$ python3 -q
>>> import numpy as np
>>> np.set_printoptions(precision=2, suppress=True, linewidth=100, sign=" ")
>>> X = np.array([[-12.0, -0.1, 0.2], [-11.0, 0.5, -0.6], [-3.0, -1.5, 0.5]])
>>> Y = X / np.linalg.norm(X, axis=1, keepdims=True)
>>> cov = Y @ Y.T
>>> print(np.argwhere(np.triu(np.abs(cov) > 0.95, 1)))
[[ 0  1]]
>>> print((cov - 2 * np.eye(3)).round(6).argmax(axis=1))
[ 1  0  0]
>>> print(cov)
[[ 1.    1.    0.89]
 [ 1.    1.    0.85]
 [ 0.89  0.85  1.  ]]
>>> print(np.round(np.degrees(np.arccos(np.clip(cov[1, 2], -1, 1))), 2))
31.31
>>> feats = np.array([[0.5, -0.8, 1.5],
...     [0.0, -0.9, -1.7],
...     [-0.9, 0.8, 1.1],
...     [-0.5, 0.6, -0.5],
...     [-1.8, -1.3, 0.3],
...     [-0.4, 0.8, -0.9],
...     [1.0, 0.9, 0.5],
...     [1.1, 0.0, 0.2],
...     [-0.2, -0.1, -0.3],
...     [2.4, -0.7, -0.5],
...     [0.2, -1.3, -0.8],
...     [0.8, 2.2, -1.6],
...     [-1.0, -0.3, -0.9],
...     [1.1, 0.0, -0.4],
...     [-0.3, 0.8, 0.1],
...     [0.0, -0.6, -0.9],
...     [0.3, 0.8, 0.2],
...     [-0.3, -1.0, 0.6],
...     [-1.6, -2.2, 0.1],
...     [0.6, -0.7, 0.9],
...     [0.0, 0.4, 2.0],
...     [-0.3, 0.6, -0.5]])
>>> feats[2] *= 3
>>> print(feats)
[[ 0.5 -0.8  1.5]
 [ 0.  -0.9 -1.7]
 [-2.7  2.4  3.3]
 [-0.5  0.6 -0.5]
 [-1.8 -1.3  0.3]
 [-0.4  0.8 -0.9]
 [ 1.   0.9  0.5]
 [ 1.1  0.   0.2]
 [-0.2 -0.1 -0.3]
 [ 2.4 -0.7 -0.5]
 [ 0.2 -1.3 -0.8]
 [ 0.8  2.2 -1.6]
 [-1.  -0.3 -0.9]
 [ 1.1  0.  -0.4]
 [-0.3  0.8  0.1]
 [ 0.  -0.6 -0.9]
 [ 0.3  0.8  0.2]
 [-0.3 -1.   0.6]
 [-1.6 -2.2  0.1]
 [ 0.6 -0.7  0.9]
 [ 0.   0.4  2. ]
 [-0.3  0.6 -0.5]]
>>> Y = np.array([[-3, 1, 1], [3, 5, 4], [-5, 4, 0]])
>>> print(np.einsum("ij->j", feats))
[-1.1 -0.4  0.7]
>>> cov = feats.T @ feats
>>> print(np.linalg.svd(feats, compute_uv=False) ** 2)
[ 37.93  25.32  16.71]
>>> print(np.linalg.matrix_rank(cov))
3
>>> print(cov)
[[25.37 -0.9  -9.11]
 [-0.9  26.32  5.29]
 [-9.11  5.29 28.27]]
>>> print((feats @ feats.T).shape)
(22, 22)
>>> print(np.allclose(cov, cov.T))
True
>>> print(np.trace(cov), round(float((feats ** 2).sum()), 2))
79.96 79.96
>>> J = np.loadtxt("block3.csv", delimiter=",")
>>> print(J)
[[ 2.  0.  9.  5. -2.  1.  7.]
 [ 0.  3.  3.  1.  3. -5. -2.]
 [ 0.  1. -3.  0. -5. -4.  3.]
 [ 0. -2. -4.  2. -4. -2.  0.]
 [ 0.  5. -1.  4.  1. -5.  1.]
 [ 0.  5.  5.  2. -3.  0. -5.]
 [ 0.  1.  3. -4. -5.  1. -1.]]
>>> print(np.linalg.svd(J, compute_uv=False))
[ 13.67  11.07  10.39   9.31   4.74   2.92   0.05]
>>> print(np.unravel_index(np.abs(J).argmax(), J.shape))
(np.int64(0), np.int64(2))
>>> print(round(float(np.linalg.norm(J)), 2))
23.13
>>> print(round(np.log10(np.linalg.cond(J))))
2
>>> print(np.argsort(-np.linalg.norm(J, axis=0).round(6), kind="stable")[:3])
[ 2  4  6]
>>> print([round(float(x), 2) for x in np.linalg.svd(J, compute_uv=False)[:3]])
[13.67, 11.07, 10.39]
>>> print(np.linalg.matrix_rank(J, rtol=0.1))
6
>>> print(np.abs(np.linalg.svd(J)[2][-1]))
[ 0.99  0.07  0.11  0.08  0.03  0.01  0.08]
>>> print(np.einsum("ij,ji->", X, X))
147.3
>>> print(np.kron(np.eye(2, dtype=int), X))
[[-12.   -0.1   0.2  -0.   -0.    0. ]
 [-11.    0.5  -0.6  -0.    0.   -0. ]
 [ -3.   -1.5   0.5  -0.   -0.    0. ]
 [ -0.   -0.    0.  -12.   -0.1   0.2]
 [ -0.    0.   -0.  -11.    0.5  -0.6]
 [ -0.   -0.    0.   -3.   -1.5   0.5]]
>>> W1 = np.array([[0, 2, 2, 1, 0, 2],
...     [2, 0, 1, 1, 2, 0],
...     [1, 0, 0, 2, 1, 0],
...     [0, 2, 1, 1, 1, 0],
...     [0, 1, 0, 0, 1, 1],
...     [2, 1, 2, 1, 0, 1],
...     [0, 0, 0, 1, 1, 0]])
>>> beta = np.array([0, 2, 1, 2, 0, 1])
>>> H = np.maximum(J @ W1 + beta, 0)
>>> print(np.linalg.matrix_rank(H))
5
>>> print(H)
[[ 11.  15.  12.  35.  19.   4.]
 [  0.   2.   0.   5.  11.   0.]
 [  0.   0.   0.   0.   0.   0.]
 [  0.   0.   0.   0.   0.   0.]
 [  0.   6.   0.   5.  15.   0.]
 [ 15.   3.   8.  14.   9.   0.]
 [  7.   0.   0.   5.   0.   0.]]
>>> print((H > 0).astype(int))
[[ 1  1  1  1  1  1]
 [ 0  1  0  1  1  0]
 [ 0  0  0  0  0  0]
 [ 0  0  0  0  0  0]
 [ 0  1  0  1  1  0]
 [ 1  1  1  1  1  0]
 [ 1  0  0  1  0  0]]
>>> print((H > 0).mean(axis=0))
[ 0.43  0.57  0.29  0.71  0.57  0.14]
>>> cent = np.array([[4, -8], [-6, 2], [-8, -8], [1, -4], [-8, 0], [1, 6]])
>>> print((H @ cent).round(6).argmax(axis=1))
[ 0  1  0  0  1  0  0]
>>> print(W1 @ cent)
[[-25  -4]
 [-15 -28]
 [ -2 -16]
 [-27  -8]
 [-13   8]
 [-12 -28]
 [ -7  -4]]
>>> data = np.loadtxt("case1.csv", delimiter=",")
>>> print(data)
[[ 0.21 -0.36 -0.68 -0.23]
 [-0.21 -0.08 -0.51 -0.82]
 [ 0.43 -2.55  0.22  0.56]
 [ 0.68 -1.34  0.1  -0.97]]
>>> rng = np.random.default_rng(50794)
>>> labels = rng.permutation(4)
>>> print(labels)
[ 3  1  0  2]
>>> Y = data[labels][:, labels]
>>> print(np.diag(Y))
[-0.97 -0.08  0.21  0.22]
>>> print(np.round(np.linalg.det(Y), 2), round(float(np.linalg.det(data[labels])), 2))
1.27 1.27
>>> W1 = np.array([[1, 1, 0], [1, 3, 1], [1, 1, 0], [1, 1, 0]])
>>> beta = np.array([2, 1, 0])
>>> H = np.maximum(data @ W1 + beta, 0)
>>> print(np.linalg.matrix_rank(H))
1
>>> print((H > 0).mean(axis=0))
[ 1.  0.  0.]
>>> print((H > 0).astype(int))
[[ 1  0  0]
 [ 1  0  0]
 [ 1  0  0]
 [ 1  0  0]]
>>> cent = np.array([[1, 0], [0, -2], [0, -1]])
>>> print((H @ cent).round(6).argmax(axis=1))
[ 0  0  0  0]
>>> print(H @ cent)
[[ 0.93  0.  ]
 [ 0.38  0.  ]
 [ 0.66  0.  ]
 [ 0.48  0.  ]]
>>> print(W1 @ cent)
[[ 1 -2]
 [ 1 -7]
 [ 1 -2]
 [ 1 -2]]
>>> mat = np.load("data.npy")
>>> print(mat)
[[ 2  0  3  3  3  1]
 [ 0  2  2  0  3  2]
 [ 0  0  0  3  2  3]
 [ 0  0  0  1  3  2]
 [ 0  0  0  0  1  2]
 [ 0  0  0  0  0  3]]
>>> print([round(float(x), 2) for x in np.linalg.svd(mat, compute_uv=False)[:3]])
[8.56, 3.96, 3.08]
>>> print(np.linalg.matrix_rank(mat, rtol=0.1))
5
>>> print(np.linalg.cond(mat) > 100)
True
>>> print(np.allclose(mat @ mat.T, mat.T @ mat))
False
>>> print(np.allclose(mat, mat.T))
False
>>> print((mat + mat.T) / 2)
[[ 2.   0.   1.5  1.5  1.5  0.5]
 [ 0.   2.   1.   0.   1.5  1. ]
 [ 1.5  1.   0.   1.5  1.   1.5]
 [ 1.5  0.   1.5  1.   1.5  1. ]
 [ 1.5  1.5  1.   1.5  1.   1. ]
 [ 0.5  1.   1.5  1.   1.   3. ]]
>>> m1 = np.loadtxt("w.csv", delimiter=",")
>>> print(m1)
[[ 0. -4. -2. -1. -2.]
 [ 4.  0. -3.  1.  1.]
 [ 2.  3.  0. -1. -2.]
 [ 1. -1.  1.  0.  3.]
 [ 2. -1.  2. -3.  0.]]
>>> # skew, so no eigenvalue has a real part
>>> Y = np.array([[1, 5], [9, 4], [0, 6], [5, 4], [9, 3]])
>>> print(np.linalg.matrix_rank(np.vstack([m1, Y.T])))
5
>>> print(np.einsum("ij,ij->i", m1, m1))
[ 25.  27.  18.  12.  18.]
>>> print(np.einsum("ik,kj->ij", m1, Y))
[[-59. -38.]
 [ 18.   9.]
 [  6.  12.]
 [ 19.  16.]
 [-22.   6.]]
>>> print(np.einsum("ij->j", m1))
[ 9. -3. -2. -4.  0.]
>>> print(np.linalg.matrix_rank(m1 @ Y))
2
>>> print(np.vstack([m1, Y.T]).shape)
(7, 5)
>>> x = np.array([1, 3, -1, -1, -1])
>>> print(np.round(np.linalg.svd(m1, compute_uv=False), 2) + 0)
[ 5.42  5.42  4.54  4.54  0.  ]
>>> print(np.round(np.linalg.eigvals(m1).real, 2) + 0)
[ 0.  0.  0.  0.  0.]
>>> q = np.linalg.solve(np.eye(5) - m1, np.eye(5) + m1)
>>> print(round(np.linalg.det(q), 2))
1.0
>>> W1 = np.array([[1, 4], [-7, 8], [-3, -7], [-7, -6], [5, -2]])
>>> beta = np.array([0, 0])
>>> H = np.maximum(m1 @ W1 + beta, 0)
>>> print(np.linalg.matrix_rank(H))
2
>>> print((H > 0).mean(axis=0))
[ 0.8  0.6]
>>> cent = np.array([[2, 0, 2], [1, 1, 0]])
>>> print(H @ cent)
[[ 62.   0.  62.]
 [ 51.  29.  22.]
 [ 42.  42.   0.]
 [ 40.   0.  40.]
 [ 52.   4.  48.]]
>>> print((H @ cent).round(6).argmax(axis=1))
[ 0  0  0  0  0]
>>> print(W1 @ cent)
[[  6   4   2]
 [ -6   8 -14]
 [-13  -7  -6]
 [-20  -6 -14]
 [  8  -2  10]]
>>> F = np.load("mat.npy")
>>> print(F)
[[-2 -1 -2]
 [ 0 -2  1]
 [ 0  0  2]]
>>> print(np.linalg.matrix_rank(F - F[0, 0] * np.eye(3)))
2
>>> M = np.load("sample8.npy")
>>> print(M)
[[ 2.    4.96  1.04]
 [ 1.94  5.12  1.  ]
 [ 1.85  5.12  0.89]
 [ 2.05  5.08  0.93]
 [ 1.79  4.95  1.11]
 [ 2.13  4.91  0.98]
 [ 1.88  4.96  1.1 ]
 [ 1.94  5.12  0.75]
 [ 2.    5.06  1.05]
 [ 2.23  4.82  1.09]
 [ 2.04  5.02  1.12]
 [ 1.89  5.11  0.99]
 [ 2.02  4.95  0.99]
 [ 2.15  4.82  1.12]
 [ 1.91  4.86  0.85]
 [ 1.96  5.02  1.11]
 [ 2.08  4.    2.03]
 [ 2.13  3.96  1.95]
 [ 1.96  4.01  2.02]
 [ 1.89  4.1   1.99]
 [ 1.96  4.04  2.04]
 [ 2.13  3.96  2.04]
 [ 1.85  3.99  1.89]
 [ 2.14  4.09  1.96]
 [ 1.82  4.06  2.11]
 [ 1.94  3.93  1.86]
 [ 1.98  4.11  2.11]
 [ 1.99  3.93  1.83]
 [ 1.91  3.96  2.09]
 [ 2.    3.91  1.94]
 [ 1.95  3.98  2.  ]
 [ 1.92  4.04  2.07]]
>>> Ac = M - M.mean(axis=0)
>>> V = np.linalg.svd(Ac)[2][:1]
>>> Y = Ac - Ac @ V.T @ V
>>> print(round(np.linalg.norm(Y) / np.linalg.norm(Ac), 2))
0.19
>>> print(np.cov(Ac @ V.T, rowvar=False))
0.5129550352706282
>>> Y = np.c_[M[:, :1] @ np.array([[-1]]), np.array([4, 0, 4, 4, 0, 2, 2, 2, 4, 1, 5, 3, 3, 0, 3, 5, 2, 5, 3, 5, 2, 5, 5, 0, 1, 3, 4, 5, 3, 5, 1, 1])]
>>> print(Y)
[[-2.    4.  ]
 [-1.94  0.  ]
 [-1.85  4.  ]
 [-2.05  4.  ]
 [-1.79  0.  ]
 [-2.13  2.  ]
 [-1.88  2.  ]
 [-1.94  2.  ]
 [-2.    4.  ]
 [-2.23  1.  ]
 [-2.04  5.  ]
 [-1.89  3.  ]
 [-2.02  3.  ]
 [-2.15  0.  ]
 [-1.91  3.  ]
 [-1.96  5.  ]
 [-2.08  2.  ]
 [-2.13  5.  ]
 [-1.96  3.  ]
 [-1.89  5.  ]
 [-1.96  2.  ]
 [-2.13  5.  ]
 [-1.85  5.  ]
 [-2.14  0.  ]
 [-1.82  1.  ]
 [-1.94  3.  ]
 [-1.98  4.  ]
 [-1.99  5.  ]
 [-1.91  3.  ]
 [-2.    5.  ]
 [-1.95  1.  ]
 [-1.92  1.  ]]
>>> print(np.linalg.matrix_rank(np.c_[M, Y]))
4
>>> print(np.linalg.matrix_rank(Y))
2
>>> print(np.linalg.norm(np.linalg.qr(M)[0].T @ Y, axis=0) ** 2 / ((Y ** 2).sum(axis=0) + 1e-12))
[ 1.    0.74]
>>> print(np.round(np.linalg.lstsq(M, Y[:, 0])[0], 2) + 0)
[-1.  0.  0.]
>>> x = np.array([6, 0])
>>> target = Y @ x
>>> print(np.round(np.linalg.pinv(Y) @ Y, 2) + 0)
[[ 1.  0.]
 [ 0.  1.]]
>>> target = target + 0.1 * rng.normal(size=32)
>>> print(target)
[-12.01 -11.61 -11.22 -12.26 -10.7  -12.72 -11.33 -11.68 -11.91 -13.59 -12.32 -11.44 -12.16 -12.86
 -11.49 -11.78 -12.51 -12.74 -11.7  -11.24 -11.78 -12.63 -10.99 -12.95 -10.86 -11.59 -12.07 -11.78
 -11.39 -12.02 -11.82 -11.48]
>>> beta, *_ = np.linalg.lstsq(Y, target)
>>> print(beta)
[ 6.02  0.01]
>>> print(round(np.linalg.norm(target - Y @ beta), 2))
0.48
>>> print([round(float(np.linalg.norm(np.linalg.solve(Y.T @ Y + lam * np.eye(2), Y.T @ target))), 2) for lam in (0, 1, 10, 100)])
[6.02, 5.85, 4.75, 2.61]
>>> r0 = np.array([1, 1])
>>> print(np.cross(M[24, :3], M[2, :3]))
[-7.19  2.28  1.81]
>>> Ac = M - M.mean(axis=0)
>>> U, sigma, Vt = np.linalg.svd(Ac, full_matrices=False)
>>> print(sigma)
[ 3.99  0.61  0.46]
>>> print(np.searchsorted(np.cumsum(sigma ** 2) / (sigma ** 2).sum(), 0.9) + 1)
1
>>> print((np.sign(U[:, 0]) == np.sign(U[0, 0])).astype(int))
[ 1  1  1  1  1  1  1  1  1  1  1  1  1  1  1  1  0  0  0  0  0  0  0  0  0  0  0  0  0  0  0  0]
>>> print(round((sigma ** 2).sum() ** 2 / (sigma ** 4).sum(), 2))
1.07
>>> print(np.abs(Vt[0]).argmax())
2
